>>> import numpy as np
>>> import numpy.linalg as la
>>> np.set_printoptions(precision=1, suppress=True, linewidth=120, floatmode="fixed")
>>> m1 = np.loadtxt("arr.csv", delimiter=",")
>>> print(m1)
[[135.0  31.0 -50.0  15.0]
 [ 31.0  18.0 -12.0 -10.0]
 [-50.0 -12.0  35.0  -6.0]
 [ 15.0 -10.0  -6.0 198.0]]
>>> q, Rm = la.qr(m1)
>>> print(np.trace(q @ q.T))
4.0
>>> vec = np.ones(4)
>>> for _ in range(3):
...     vec = m1 @ vec
...     vec /= la.norm(vec)
...     print(round(vec @ m1 @ vec, 1))
... 
198.5
201.3
202.1
>>> print(round(la.eigvalsh(m1)[-1], 1))
203.5
>>> print(vec.round(1) + 0)
[ 0.4  0.0 -0.2  0.9]
>>> def softmax(z):
...     e = np.exp(z - z.max(axis=-1, keepdims=True))
...     return e / e.sum(axis=-1, keepdims=True)
... 
>>> print(np.round(softmax(m1[1]), 1) + 0)
[1.0 0.0 0.0 0.0]
>>> print(np.round(softmax(m1[1] + 4), 1) + 0)
[1.0 0.0 0.0 0.0]
>>> S = m1 @ m1.T / np.sqrt(4)
>>> print(softmax(S))
[[1.0 0.0 0.0 0.0]
 [1.0 0.0 0.0 0.0]
 [0.0 0.0 1.0 0.0]
 [0.0 0.0 0.0 1.0]]
>>> print(softmax(S)[1] @ m1)
[135.0  31.0 -50.0  15.0]
>>> L = la.cholesky(m1)
>>> print(np.diag(L) ** 2)
[135.0  10.9  16.5 179.7]
>>> mat = np.load("test11.npy")
>>> print(mat)
[[ 3.7 -3.2 -2.2]
 [-2.6  5.6  1.0]
 [ 2.6 -3.1 -1.5]
 [ 2.8 -3.1 -1.0]]
>>> M2 = np.array([[-3, 1], [-2, 2], [-1, -1]])
>>> print(np.einsum("ij,ij->i", mat, mat))
[28.8 39.1 18.6 18.5]
>>> print(mat @ M2)
[[-2.5 -0.5]
 [-4.4  7.6]
 [-0.1 -2.1]
 [-1.2 -2.4]]
>>> data = np.loadtxt("x.csv", delimiter=",")
>>> print(data)
[[-0.4  0.9]
 [ 0.9  0.4]]
>>> # orthonormal columns
>>> vals, vecs = la.eigh(data)
>>> print(np.unique(vals.round(6) + 0, return_counts=True)[1])
[1 1]
>>> print(vals.sum(), round(np.trace(data), 1))
0.0 -0.0
>>> print(la.eigvalsh(data @ data))
[1.0 1.0]
>>> print(la.svd(data, compute_uv=False))
[1.0 1.0]
>>> print(la.pinv(data))
[[-0.4  0.9]
 [ 0.9  0.4]]
>>> print(np.round(data.T @ data, 1) + 0)
[[1.0 0.0]
 [0.0 1.0]]
>>> M2 = np.array([[5, -5], [5, -1]])
>>> Z = np.kron(M2, data)
>>> print(Z)
[[-2.1  4.6  2.1 -4.6]
 [ 4.6  2.1 -4.6 -2.1]
 [-2.1  4.6  0.4 -0.9]
 [ 4.6  2.1 -0.9 -0.4]]
>>> M2 = np.array([[3, -3, 0], [0, 1, -3]])
>>> print(la.matrix_rank(np.vstack([data, M2.T])))
2
>>> print(la.matrix_rank(data @ M2))
2
>>> print(np.einsum("ij->j", data))
[0.5 1.3]
>>> print(np.einsum("ij,ij->i", data, data))
[1.0 1.0]
>>> F = np.load("dump.npy")
>>> print(F)
[[ 14.0  -6.0  15.0]
 [ -6.0   9.0 -10.0]
 [ 15.0 -10.0  30.0]]
>>> # symmetric
>>> vals, vecs = la.eigh(F)
>>> vec = np.array([5, 1, 2])
>>> print(np.abs(F).sum(axis=1).max(), np.round(np.abs(vals).max(), 1))
55.0 43.0
>>> print(round(float(vec @ F @ vec / (vec @ vec)), 1), round(vals[0], 1), round(float(vals[-1]), 1))
22.6 5.0 43.0
>>> print((np.sign(vecs[:, -1].round(6)) == np.sign(vecs[0, -1].round(6))).astype(int))
[1 0 1]
>>> print(vecs * np.abs(vals) @ vecs.T)
[[ 14.0  -6.0  15.0]
 [ -6.0   9.0 -10.0]
 [ 15.0 -10.0  30.0]]
>>> vec = np.array([2, 0, 5])
>>> print(F * vec)
[[ 28.0  -0.0  75.0]
 [-12.0   0.0 -50.0]
 [ 30.0  -0.0 150.0]]
>>> print(F @ (2 * vec))
[ 206.0 -124.0  360.0]
>>> print((F @ vec).argmax())
2
>>> print(F @ np.eye(3)[1])
[ -6.0   9.0 -10.0]
>>> print(F @ vec)
[103.0 -62.0 180.0]
>>> print(la.norm(F @ vec) <= la.norm(F, 2) * la.norm(vec) + 1e-9)
True
>>> M2 = np.array([[2, 2], [1, 2]])
>>> Z = np.kron(M2, F)
>>> print(np.round(la.norm(Z, 2), 1), round(float(la.norm(M2, 2) * la.norm(F, 2)), 1))
153.1 153.1
>>> print(Z.shape)
(6, 6)
>>> q, _ = la.qr(np.array([[-0.1, -0.2, -0.8, 0.6],
...     [-0.3, -2.5, 1.0, -0.2],
...     [-1.3, 0.3, 1.5, 1.4],
...     [1.2, 0.5, -0.2, 0.2]]))
>>> vecs, _ = la.qr(np.array([[0.6, 1.3, -2.7, 0.7],
...     [-1.9, -0.8, 0.0, -0.8],
...     [0.7, -0.4, 0.4, 0.5],
...     [0.1, -0.6, 0.6, -0.5]]))
>>> sig = 5 * 0.7 ** np.arange(4)
>>> W0 = q[:, :4] * sig @ vecs[:4]
>>> print(W0.round(1) + 0)
[[-0.7  1.6 -1.1  0.0]
 [-2.6  0.5  2.1  0.9]
 [ 2.3  2.4  2.2  0.8]
 [-0.4 -2.7 -1.8  1.7]]
>>> M2 = np.array([[-3, -1, 1], [-3, -1, -5], [4, 5, -2]])
>>> print(np.einsum("ik,kj->ij", F, M2))
[[ 36.0  67.0  14.0]
 [-49.0 -53.0 -31.0]
 [105.0 145.0   5.0]]
>>> print(np.vstack([F, M2.T]).shape)
(6, 3)
>>> print(M2.T @ F.T)
[[ 36.0 -49.0 105.0]
 [ 67.0 -53.0 145.0]
 [ 14.0 -31.0   5.0]]
>>> print(np.round(W0.reshape(2, -1), 1) + 0)
[[-0.7  1.6 -1.1  0.0 -2.6  0.5  2.1  0.9]
 [ 2.3  2.4  2.2  0.8 -0.4 -2.7 -1.8  1.7]]
>>> print(np.round(W0.reshape(-1, 2), 1) + 0)
[[-0.7  1.6]
 [-1.1  0.0]
 [-2.6  0.5]
 [ 2.1  0.9]
 [ 2.3  2.4]
 [ 2.2  0.8]
 [-0.4 -2.7]
 [-1.8  1.7]]
>>> print(np.round(W0.ravel(order="F"), 1) + 0)
[-0.7 -2.6  2.3 -0.4  1.6  0.5  2.4 -2.7 -1.1  2.1  2.2 -1.8  0.0  0.9  0.8  1.7]
>>> W0.reshape(4, 5)
Traceback (most recent call last):
  File "<python-input-74>", line 1, in <module>
    W0.reshape(4, 5)
    ~~~~~~~~~~^^^^^^
ValueError: cannot reshape array of size 16 into shape (4,5)
>>> blk = W0.reshape(4, 2, -1)
>>> print(np.einsum("ihd,jhd->hij", blk, blk).shape)
(2, 4, 4)
>>> print(np.round(blk.transpose(1, 0, 2), 1) + 0)
[[[-0.7  1.6]
  [-2.6  0.5]
  [ 2.3  2.4]
  [-0.4 -2.7]]

 [[-1.1  0.0]
  [ 2.1  0.9]
  [ 2.2  0.8]
  [-1.8  1.7]]]
>>> print(np.round(np.einsum("ij,ji->", W0, W0), 1))
-2.8
>>> print(round(la.det(2 * W0), 1), round(float(la.det(W0)), 1))
1176.5 73.5
>>> print(round(float(la.eigvals(W0).sum().real), 1))
3.7
>>> print(round(np.einsum("ii->", W0), 1))
3.7
>>> print(round(la.det(W0[::-1]), 1))
73.5
>>> M2 = np.array([[1]])
>>> Z = np.array([[-3, 1], [2, -3]])
>>> A = np.block([[M2, np.array([[3, 1]])], [np.zeros((2, 1)), Z]])
>>> print(A)
[[ 1.0  3.0  1.0]
 [ 0.0 -3.0  1.0]
 [ 0.0  2.0 -3.0]]
>>> M2 = la.invert(A)
Traceback (most recent call last):
  File "<python-input-87>", line 1, in <module>
    M2 = la.invert(A)
         ^^^^^^^^^
AttributeError: module 'numpy.linalg' has no attribute 'invert'
>>> M2 = la.inv(A)
>>> print(la.det(A) * M2)
[[ 7.0 11.0  6.0]
 [-0.0 -3.0 -1.0]
 [-0.0 -2.0 -3.0]]
>>> print(np.allclose(M2, A.T))
False
>>> print(la.inv(M2))
[[ 1.0  3.0  1.0]
 [-0.0 -3.0  1.0]
 [-0.0  2.0 -3.0]]
>>> print(round(float(la.cond(A)), 1))
10.6
>>> print(np.round(la.slogdet(A)[0], 1))
1.0
>>> print(np.trace(A))
-5.0
>>> print(np.allclose(A @ A.T, A.T @ A))
False
>>> print((A + A.T) / 2)
[[ 1.0  1.5  0.5]
 [ 1.5 -3.0  1.5]
 [ 0.5  1.5 -3.0]]
>>> A.inv()
Traceback (most recent call last):
  File "<python-input-97>", line 1, in <module>
    A.inv()
    ^^^^^
AttributeError: 'numpy.ndarray' object has no attribute 'inv'
>>> M2 = A / np.sqrt((A ** 2).mean(axis=1, keepdims=True))
>>> print(A - A.mean(axis=1, keepdims=True))
[[-0.7  1.3 -0.7]
 [ 0.7 -2.3  1.7]
 [ 0.3  2.3 -2.7]]
>>> print(M2[1])
[ 0.0 -1.6  0.5]
>>> print(la.norm(M2, axis=1))
[1.7 1.7 1.7]
>>> print(la.matrix_rank(M2) == la.matrix_rank(A))
True
>>> print(la.matrix_rank(A - A.mean(axis=1, keepdims=True)))
2
>>> vals, vecs = la.eig(A)
>>> print(vals)
[ 1.0 -1.6 -4.4]
>>> print(round(np.prod(vals), 1))
7.0
>>> print(A @ vecs[:, 0] - vals[0] * vecs[:, 0])
[0.0 0.0 0.0]
>>> print(np.sort(la.eigvals(A.T)))
[-4.4 -1.6  1.0]
>>> Uu, sig = la.svd(A)
Traceback (most recent call last):
  File "<python-input-109>", line 1, in <module>
    Uu, sig = la.svd(A)
    ^^^^^^^
ValueError: too many values to unpack (expected 2)
>>> Uu, sig, VT = la.svd(A, full_matrices=False)
>>> print(round(float(np.sqrt((sig ** 2).sum())), 1), round(float(la.norm(A)), 1))
5.8 5.8
>>> print(sig)
[5.0 3.0 0.5]
>>> print(np.abs(Uu[:, 0]).round(6).argmax())
1
>>> K = np.loadtxt("data.csv", delimiter=",")
>>> print(K)
[[ 2.1  0.2  0.3  0.6]
 [ 0.2  0.1 -0.1  0.4]
 [ 0.3 -0.1  0.6 -0.9]
 [ 0.6  0.4 -0.9  2.2]]
>>> # null space of dimension 2
>>> vals, vecs = la.eigh(K)
>>> vec = np.array([-9, 9, -2, 2])
>>> print((np.sign(vecs[:, -1].round(6)) == np.sign(vecs[0, -1].round(6))).astype(int))
[1 1 0 1]
>>> print(round(np.abs(K).sum(axis=1).max(), 1), round(float(np.abs(vals).max()), 1))
4.1 3.0
>>> print(vecs * np.maximum(vals, 0) @ vecs.T)
[[ 2.1  0.2  0.3  0.6]
 [ 0.2  0.1 -0.1  0.4]
 [ 0.3 -0.1  0.6 -0.9]
 [ 0.6  0.4 -0.9  2.2]]
